$ python3 -q
>>> import numpy as np
>>> import numpy.linalg as la
>>> np.set_printoptions(precision=1, suppress=True, linewidth=200)
>>> Q, _ = la.qr(np.array([[-1.7, 0.2, -1.7, 0.3, 0.1, -1.2, 0.2, 0.2, -1.0],
...     [-1.1, -1.3, -0.4, -0.1, 0.8, -0.8, 0.5, 0.7, -0.1],
...     [-0.6, -1.3, 0.0, 0.7, 0.6, -1.0, -0.4, 1.0, 0.1],
...     [-1.1, 0.2, 0.8, -2.3, 1.4, 0.0, -0.3, 0.5, -0.5],
...     [-0.2, 1.5, -0.6, -0.5, -2.6, 0.6, -0.1, -1.7, -0.5],
...     [0.3, 0.7, 2.3, -0.9, -1.7, 0.5, -0.5, 0.9, -1.8],
...     [1.2, 0.4, -0.3, -0.9, 0.1, 0.1, -0.1, 2.0, 0.0],
...     [0.1, -1.0, -2.1, -1.1, -0.3, 1.3, -0.6, -0.3, 1.5],
...     [0.9, 1.2, -0.4, -0.4, -0.3, -2.2, -0.5, 1.7, 0.5]]))
>>> feats = Q[:, :9]
>>> feats.round(1) + 0
array([[-0.6,  0.3,  0.4,  0.2,  0.1, -0.1,  0.1, -0.5, -0.2],
       [-0.4, -0.3,  0. , -0.1, -0.1, -0.4, -0.7,  0.2,  0. ],
       [-0.2, -0.4, -0.1,  0.1, -0.1, -0.5,  0.5, -0.1,  0.6],
       [-0.4,  0.2, -0.3, -0.7,  0.4,  0.1,  0.2,  0.1,  0.2],
       [-0.1,  0.6,  0.2,  0. , -0.5,  0. , -0.1,  0.2,  0.5],
       [ 0.1,  0.2, -0.6, -0.2, -0.5, -0.2,  0.1, -0.3, -0.3],
       [ 0.4,  0. ,  0.2, -0.3,  0.2, -0.1, -0.3, -0.6,  0.4],
       [ 0. , -0.4,  0.5, -0.5, -0.4,  0.1,  0.3,  0.1, -0.3],
       [ 0.3,  0.3,  0.2, -0.1,  0.3, -0.7,  0.1,  0.3, -0.2]])
>>> x = np.array([2, 0, 1, 0, 1, 0, 1, 0, 0])
>>> feats @ x
array([-0.6, -1.7, -0.2, -0.5, -0.6, -0.8,  0.9,  0.5,  1.2])
>>> np.round(feats * x, 1) + 0
array([[-1.2,  0. ,  0.4,  0. ,  0.1,  0. ,  0.1,  0. ,  0. ],
       [-0.8,  0. ,  0. ,  0. , -0.1,  0. , -0.7,  0. ,  0. ],
       [-0.4,  0. , -0.1,  0. , -0.1,  0. ,  0.5,  0. ,  0. ],
       [-0.8,  0. , -0.3,  0. ,  0.4,  0. ,  0.2,  0. ,  0. ],
       [-0.1,  0. ,  0.2,  0. , -0.5,  0. , -0.1,  0. ,  0. ],
       [ 0.2,  0. , -0.6,  0. , -0.5,  0. ,  0.1,  0. ,  0. ],
       [ 0.8,  0. ,  0.2,  0. ,  0.2,  0. , -0.3,  0. ,  0. ],
       [ 0.1,  0. ,  0.5,  0. , -0.4,  0. ,  0.3,  0. ,  0. ],
       [ 0.6,  0. ,  0.2,  0. ,  0.3,  0. ,  0.1,  0. ,  0. ]])
>>> (feats @ x).argmax()
np.int64(8)
>>> G = feats.T @ feats
>>> la.eigvalsh(G)[::-1]
array([1., 1., 1., 1., 1., 1., 1., 1., 1.])
>>> np.trace(G), (feats ** 2).sum()
(np.float64(9.0), np.float64(9.0))
>>> la.svd(feats, compute_uv=False) ** 2
array([1., 1., 1., 1., 1., 1., 1., 1., 1.])
>>> np.allclose(G, G.T)
True
>>> np.diag(G)
array([1., 1., 1., 1., 1., 1., 1., 1., 1.])
>>> rng = np.random.default_rng(282698)
>>> labels = rng.permutation(9)
>>> labels
array([2, 6, 5, 3, 7, 4, 8, 1, 0])
>>> Y = feats[labels][:, labels]
>>> np.sort(np.abs(la.eigvals(Y)))
array([1., 1., 1., 1., 1., 1., 1., 1., 1.])
>>> np.diag(Y)
array([-0.1, -0.3, -0.2, -0.7,  0.1, -0.5, -0.2, -0.3, -0.6])
>>> Y.round(1) + 0
array([[-0.1,  0.5, -0.5,  0.1, -0.1, -0.1,  0.6, -0.4, -0.2],
       [ 0.2, -0.3, -0.1, -0.3, -0.6,  0.2,  0.4,  0. ,  0.4],
       [-0.6,  0.1, -0.2, -0.2, -0.3, -0.5, -0.3,  0.2,  0.1],
       [-0.3,  0.2,  0.1, -0.7,  0.1,  0.4,  0.2,  0.2, -0.4],
       [ 0.5,  0.3,  0.1, -0.5,  0.1, -0.4, -0.3, -0.4,  0. ],
       [ 0.2, -0.1,  0. ,  0. ,  0.2, -0.5,  0.5,  0.6, -0.1],
       [ 0.2,  0.1, -0.7, -0.1,  0.3,  0.3, -0.2,  0.3,  0.3],
       [ 0. , -0.7, -0.4, -0.1,  0.2, -0.1,  0. , -0.3, -0.4],
       [ 0.4,  0.1, -0.1,  0.2, -0.5,  0.1, -0.2,  0.3, -0.6]])
>>> round(np.trace(Y), 1)
np.float64(-3.0)
>>> np.allclose(Y, feats)
False
>>> def softmax(z):
...     e = np.exp(z - z.max(axis=-1, keepdims=True))
...     return e / e.sum(axis=-1, keepdims=True)
... 
>>> np.round(softmax(10 * feats[0]), 1) + 0
array([0. , 0.3, 0.6, 0.1, 0. , 0. , 0. , 0. , 0. ])
>>> softmax(feats[0] + 5)
array([0.1, 0.2, 0.2, 0.1, 0.1, 0.1, 0.1, 0.1, 0.1])
>>> softmax(feats[0])
array([0.1, 0.2, 0.2, 0.1, 0.1, 0.1, 0.1, 0.1, 0.1])
>>> softmax(feats).sum(axis=1)
array([1., 1., 1., 1., 1., 1., 1., 1., 1.])
>>> att = feats @ feats.T / np.sqrt(9)
>>> np.round(softmax(att)[0] @ feats, 1) + 0
array([-0.1,  0.1,  0.1, -0.2, -0.1, -0.2,  0. , -0.1,  0. ])
>>> J = np.loadtxt("block0.csv", delimiter=",")
>>> J.round(1) + 0
array([[-1.1,  0. , -1.5, -0.4,  0.6, -0.3, -0.1,  1.6, -3.6,  1.5,  1.9],
       [ 3. , -1.4, -0.4,  0.4,  2.4,  1.7,  0.1, -1.8, -0.8,  0. ,  1. ],
       [ 0.7,  2.7, -1.1,  0.4,  0.7, -2. , -2.2, -1. ,  0.8, -0.8,  1.9],
       [ 0.5,  0.4, -3.4, -1.7,  0.3,  0.5, -0.4,  0.4, -0.4, -1.5, -2.6],
       [-1. , -2.7, -1.2, -0.7,  1. , -1.5, -1.4, -0.3,  1.9,  2.4, -0.1],
       [-2.6, -0.5, -0.6,  0.7,  1.6, -1.2,  2.1, -2.3, -0.5, -1.8,  0.1],
       [ 0.1, -0.3,  0.4,  3.4,  1.9, -0.7, -1.1,  2. , -0.5, -0.5, -1.8],
       [-2.4,  0.1, -0.7,  0.8,  0.3,  3.6, -1.7,  0.1,  1.1, -0.6,  1.1],
       [-0.7,  1.2,  0.9,  0.1, -0.2,  0.5, -1.7, -2.7, -1.8,  1.9, -2.2],
       [ 0.6,  0.4, -2.5,  2.8, -2. ,  0.3,  1.6, -0.7,  0.6,  1.7,  0. ],
       [ 0.2, -2.5, -0.2,  0.7, -2.6, -0.7, -2. , -0.9, -1.4, -2.1,  0.4]])
>>> x = np.array([-2, 3, -3, 3, 0, -1, 1, 0, 2])
>>> target = feats @ x
>>> target
array([ 1.2, -0.9,  2.1,  0.6,  1.8,  1.2, -1.8, -4.7, -0.1])
>>> np.round(la.solve(feats, target), 1) + 0
array([-2.,  3., -3.,  3.,  0., -1.,  1.,  0.,  2.])
>>> np.round(la.solve(feats, -1 * target), 1) + 0
array([ 2., -3.,  3., -3.,  0.,  1., -1.,  0., -2.])
>>> np.round(np.trace(J), 1)
np.float64(-6.1)
>>> np.round((J - J.T) / 2, 1) + 0
array([[ 0. , -1.5, -1.1, -0.4,  0.8,  1.2, -0.1,  2. , -1.4,  0.4,  0.8],
       [ 1.5,  0. , -1.6,  0. ,  2.5,  1.1,  0.2, -1. , -1. , -0.2,  1.8],
       [ 1.1,  1.6,  0. ,  1.9,  1. , -0.7, -1.3, -0.2,  0. ,  0.9,  1.1],
       [ 0.4,  0. , -1.9,  0. ,  0.5, -0.1, -1.9, -0.2, -0.2, -2.1, -1.7],
       [-0.8, -2.5, -1. , -0.5,  0. , -1.6, -1.7, -0.3,  1. ,  2.2,  1.2],
       [-1.2, -1.1,  0.7,  0.1,  1.6,  0. ,  1.4, -2.9, -0.5, -1. ,  0.4],
       [ 0.1, -0.2,  1.3,  1.9,  1.7, -1.4,  0. ,  1.8,  0.6, -1.1,  0.1],
       [-2. ,  1. ,  0.2,  0.2,  0.3,  2.9, -1.8,  0. ,  1.9,  0.1,  1. ],
       [ 1.4,  1. ,  0. ,  0.2, -1. ,  0.5, -0.6, -1.9,  0. ,  0.7, -0.4],
       [-0.4,  0.2, -0.9,  2.1, -2.2,  1. ,  1.1, -0.1, -0.7,  0. ,  1. ],
       [-0.8, -1.8, -1.1,  1.7, -1.2, -0.4, -0.1, -1. ,  0.4, -1. ,  0. ]])
